$ python -q
>>> import numpy as np
>>> from numpy import linalg as LA
>>> np.set_printoptions(precision=2, suppress=True, linewidth=200)
>>> def tidy(a):
...     return np.round(a, 2) + 0
... 
>>> E = -3 * np.eye(3) + np.ones((3, 3))
>>> E
array([[-2.,  1.,  1.],
       [ 1., -2.,  1.],
       [ 1.,  1., -2.]])
>>> th = np.radians(72)
>>> R = np.eye(3)
>>> R[2, 2] = R[0, 0] = np.cos(th)
>>> R[2, 0], R[0, 2] = -np.sin(th), np.sin(th)
>>> print(tidy(R))
[[ 0.31  0.    0.95]
 [ 0.    1.    0.  ]
 [-0.95  0.    0.31]]
>>> A2 = E @ R.T
>>> print(tidy(LA.svd(E, compute_uv=False)), tidy(LA.svd(A2, compute_uv=False)))
[3. 3. 0.] [3. 3. 0.]
>>> print(tidy(LA.det(R)), tidy(np.trace(R)))
1.0 1.62
>>> np.diff(E, axis=0)
array([[ 3., -3.,  0.],
       [ 0.,  3., -3.]])
>>> E.shape
(3, 3)
>>> E.sum(axis=1)
array([0., 0., 0.])
>>> E.mean(axis=0)
array([0., 0., 0.])
>>> np.unravel_index(np.abs(E).argmax(), E.shape)
(np.int64(0), np.int64(0))
>>> tidy(LA.norm(E))
np.float64(4.24)
>>> print(tidy(LA.svd(E, compute_uv=False)))
[3. 3. 0.]
>>> LA.matrix_rank(E)
np.int64(2)
>>> print(E - E[0])
[[ 0.  0.  0.]
 [ 3. -3.  0.]
 [ 3.  0. -3.]]
>>> f = np.array([-3, -3, 0, 2, 0, 3])
>>> data = np.array([np.roll(f, i) for i in range(6)])
>>> print(data)
[[-3 -3  0  2  0  3]
 [ 3 -3 -3  0  2  0]
 [ 0  3 -3 -3  0  2]
 [ 2  0  3 -3 -3  0]
 [ 0  2  0  3 -3 -3]
 [-3  0  2  0  3 -3]]
>>> f = np.array([2, 2, 2, 2, 1, 1])
>>> A2 = data + np.outer(f, np.eye(6)[2])
>>> tidy(LA.det(A2) / LA.det(data)), tidy(1 + LA.solve(data, f)[2])
(np.float64(-0.68), np.float64(-0.68))
>>> LA.matrix_rank(A2 - data)
np.int64(1)
>>> LA.matrix_rank(LA.inv(A2) - LA.inv(data), tol=1e-8)
np.int64(1)
>>> th = np.radians(45)
>>> R = np.eye(6)
>>> R[2, 2] = R[4, 4] = np.cos(th)
>>> R[2, 4], R[4, 2] = -np.sin(th), np.sin(th)
>>> tidy(R)
array([[ 1.  ,  0.  ,  0.  ,  0.  ,  0.  ,  0.  ],
       [ 0.  ,  1.  ,  0.  ,  0.  ,  0.  ,  0.  ],
       [ 0.  ,  0.  ,  0.71,  0.  , -0.71,  0.  ],
       [ 0.  ,  0.  ,  0.  ,  1.  ,  0.  ,  0.  ],
       [ 0.  ,  0.  ,  0.71,  0.  ,  0.71,  0.  ],
       [ 0.  ,  0.  ,  0.  ,  0.  ,  0.  ,  1.  ]])
>>> A2 = data @ R.T
>>> np.allclose(data @ data.T, A2 @ A2.T)
True
>>> tidy(np.abs(A2 - data).max(axis=0))
array([0.  , 0.  , 2.71, 0.  , 3.  , 0.  ])
>>> tidy(LA.det(R)), tidy(np.trace(R))
(np.float64(1.0), np.float64(5.41))
>>> np.allclose(LA.norm(data, axis=1), LA.norm(A2, axis=1))
True
>>> print(tidy(LA.svd(data, compute_uv=False)), tidy(LA.svd(A2, compute_uv=False)))
[7.21 7.21 5.29 5.29 5.   1.  ] [7.21 7.21 5.29 5.29 5.   1.  ]
>>> np.diff(data, axis=0)
array([[ 6,  0, -3, -2,  2, -3],
       [-3,  6,  0, -3, -2,  2],
       [ 2, -3,  6,  0, -3, -2],
       [-2,  2, -3,  6,  0, -3],
       [-3, -2,  2, -3,  6,  0]])
>>> tidy(LA.norm(data))
np.float64(13.64)
>>> print(data.sum(axis=1))
[-1 -1 -1 -1 -1 -1]
>>> tidy(LA.norm(data[1] - data[3]))
np.float64(8.94)
>>> LA.norm(data, axis=1).argmax()
np.int64(0)
>>> tidy(LA.norm(data[1], 1)), tidy(LA.norm(data[1], np.inf))
(np.float64(11.0), np.float64(3.0))
>>> data[1] @ data[3]
np.int64(-9)
>>> print(tidy(LA.norm(data) ** 2 / LA.norm(data, 2) ** 2))
3.58
>>> print(tidy(LA.norm(data, "nuc")))
31.01
>>> rng = np.random.default_rng(646728)
>>> labels = rng.integers(0, 2, 3)
>>> mat = np.triu((labels[:, None] == labels) & (rng.random((3, 3)) < 0.8), 1).astype(int)
>>> mat += mat.T
>>> mat
array([[0, 0, 1],
       [0, 0, 0],
       [1, 0, 0]])
>>> np.trace(mat @ mat @ mat) // 6
np.int64(0)
>>> np.argwhere(np.triu(mat))
array([[0, 2]])
>>> mat @ mat
array([[1, 0, 0],
       [0, 0, 0],
       [0, 0, 1]])
>>> mat.sum(axis=0)
array([1, 0, 1])
>>> Lm = np.diag(mat.sum(axis=1)) - mat
>>> round(LA.det(Lm[1:, 1:]))
0
>>> Lm @ np.ones(3)
array([0., 0., 0.])
>>> F = np.load("case2.npy")
>>> print(tidy(F))
[[0.5  0.25 0.25 0.   0.  ]
 [0.   0.5  0.   0.   0.5 ]
 [0.25 0.25 0.25 0.25 0.  ]
 [0.   0.33 0.   0.67 0.  ]
 [0.33 0.   0.   0.33 0.33]]
>>> labels = rng.permutation(5)
>>> labels
array([1, 3, 4, 0, 2])
>>> A2 = F[labels][:, labels]
>>> tidy(np.sort(np.abs(LA.eigvals(A2))))
array([0.11, 0.46, 0.46, 0.6 , 1.  ])
>>> print(tidy(LA.det(A2)), tidy(LA.det(F[labels])))
0.01 -0.01
>>> x = np.array([5, 4, 5, 4, 3])
>>> y = F @ x
>>> b, lr = np.zeros(5), 1 / LA.norm(F, 2) ** 2
>>> for i in range(300):
...     b -= lr * F.T @ (F @ b - y)
...     if i % 50 == 0: print(i, round(LA.norm(F @ b - y), 2))
... 
0 1.25
50 0.15
100 0.11
150 0.07
200 0.05
250 0.04
>>> tidy(LA.cond(F))
np.float64(11.81)
>>> arr = np.load("mat.npy")
>>> arr
array([[-1.12, -0.48,  2.13,  1.48, -0.28, -0.84],
       [ 1.97, -0.71, -1.79,  1.14,  0.34,  0.11],
       [-1.6 , -0.5 , -1.98,  1.13,  0.96,  0.31],
       [-0.33, -1.83,  0.67, -2.1 ,  0.4 , -0.73],
       [ 0.09, -0.22, -0.77,  2.85, -0.06, -0.45],
       [ 0.99, -0.42, -1.8 , -0.92,  1.9 , -0.4 ],
       [-0.58,  2.19, -1.41, -0.05,  0.96,  0.98],
       [ 1.4 ,  1.02, -0.22,  1.8 , -0.71, -1.49],
       [ 0.87, -0.52, -0.63,  0.87, -1.53,  2.12],
       [-2.75, -0.53, -0.94, -0.21, -0.05, -0.5 ],
       [-0.64,  0.01, -1.03,  0.58,  2.06,  1.72],
       [ 0.47, -0.21,  0.78,  0.35, -2.76,  0.59],
       [ 1.55, -0.28,  0.83, -1.63,  1.54,  0.9 ],
       [ 2.38,  0.07, -1.66, -0.22, -0.28,  0.67],
       [ 0.58,  1.47, -1.58, -2.  ,  0.  ,  0.06],
       [-1.65, -2.3 ,  0.82,  0.45,  0.24, -0.14],
       [ 1.11, -0.29,  1.07,  1.91,  1.34, -1.04],
       [-1.47,  0.29, -1.51, -1.2 , -1.19,  1.27],
       [ 1.18,  1.05, -0.58,  0.37, -1.6 ,  1.86],
       [-0.37,  1.59, -0.22,  0.14,  2.34, -0.9 ],
       [-0.55, -0.44,  0.19,  0.83, -2.07,  1.87]])
>>> f = np.array([-2, -3, -1])
>>> tidy(np.correlate(arr[8], arr[4], "full"))
array([-0.39,  0.18,  2.79, -2.51, -0.95,  2.3 , -5.07,  6.97, -1.22, -0.6 ,  0.19])
>>> print(tidy(np.convolve(arr[8], f)))
[-1.74 -1.57  1.95  0.67  1.08 -0.52 -4.83 -2.12]
>>> A2 = arr / LA.norm(arr, axis=1, keepdims=True)
>>> cov = A2 @ A2.T
>>> tidy(np.degrees(np.arccos(np.clip(cov[18, 1], -1, 1))))
np.float64(72.55)
>>> np.argwhere(np.triu(np.abs(cov) > 0.95, 1))
array([], shape=(0, 2), dtype=int64)
>>> A2 = np.c_[arr[:, :4] @ np.array([[2, 2, 2, 1], [0, 2, 0, 0], [0, 2, 2, 2], [0, 0, 1, 2]]), np.array([1, 1, 1, 0, 1, 3, 1, 1, 0, 3, 2, 3, 3, 1, 0, 3, 1, 3, 2, 2, 2])]
>>> tidy(A2)
array([[-2.24,  1.06,  3.5 ,  6.1 ,  1.  ],
       [ 3.94, -1.06,  1.5 ,  0.67,  1.  ],
       [-3.2 , -8.16, -6.03, -3.3 ,  1.  ],
       [-0.66, -2.98, -1.42, -3.19,  0.  ],
       [ 0.18, -1.8 ,  1.49,  4.25,  1.  ],
       [ 1.98, -2.46, -2.54, -4.45,  3.  ],
       [-1.16,  0.4 , -4.03, -3.5 ,  1.  ],
       [ 2.8 ,  4.4 ,  4.16,  4.56,  1.  ],
       [ 1.74, -0.56,  1.35,  1.35,  0.  ],
       [-5.5 , -8.44, -7.59, -5.05,  3.  ],
       [-1.28, -3.32, -2.76, -1.54,  2.  ],
       [ 0.94,  2.08,  2.85,  2.73,  3.  ],
       [ 3.1 ,  4.2 ,  3.13, -0.05,  3.  ],
       [ 4.76,  1.58,  1.22, -1.38,  1.  ],
       [ 1.16,  0.94, -4.  , -6.58,  0.  ],
       [-3.3 , -6.26, -1.21,  0.89,  3.  ],
       [ 2.22,  3.78,  6.27,  7.07,  1.  ],
       [-2.94, -5.38, -7.16, -6.89,  3.  ],
       [ 2.36,  3.3 ,  1.57,  0.76,  2.  ],
       [-0.74,  2.  , -1.04, -0.53,  2.  ],
       [-1.1 , -1.6 ,  0.11,  1.49,  2.  ]])
>>> print(tidy(LA.lstsq(arr, A2[:, 0])[0]))
[2. 0. 0. 0. 0. 0.]
>>> tidy(LA.norm(LA.qr(arr)[0].T @ A2, axis=0) ** 2 / ((A2 ** 2).sum(axis=0) + 1e-12))
array([1. , 1. , 1. , 1. , 0.2])
>>> tidy(LA.norm(A2 - arr @ LA.lstsq(arr, A2)[0], axis=0))
array([0.  , 0.  , 0.  , 0.  , 7.91])
>>> x = np.array([4, 3, 7, 6, 3, 9])
>>> y = arr @ x
>>> b, lr = np.zeros(6), 1 / LA.norm(arr, 2) ** 2
>>> for i in range(300):
...     b -= lr * arr.T @ (arr @ b - y)
...     if i % 50 == 0: print(i, round(LA.norm(arr @ b - y), 2))
... 
0 32.91
50 0.0
100 0.0
150 0.0
200 0.0
250 0.0
>>> tidy(b)
array([4., 3., 7., 6., 3., 9.])
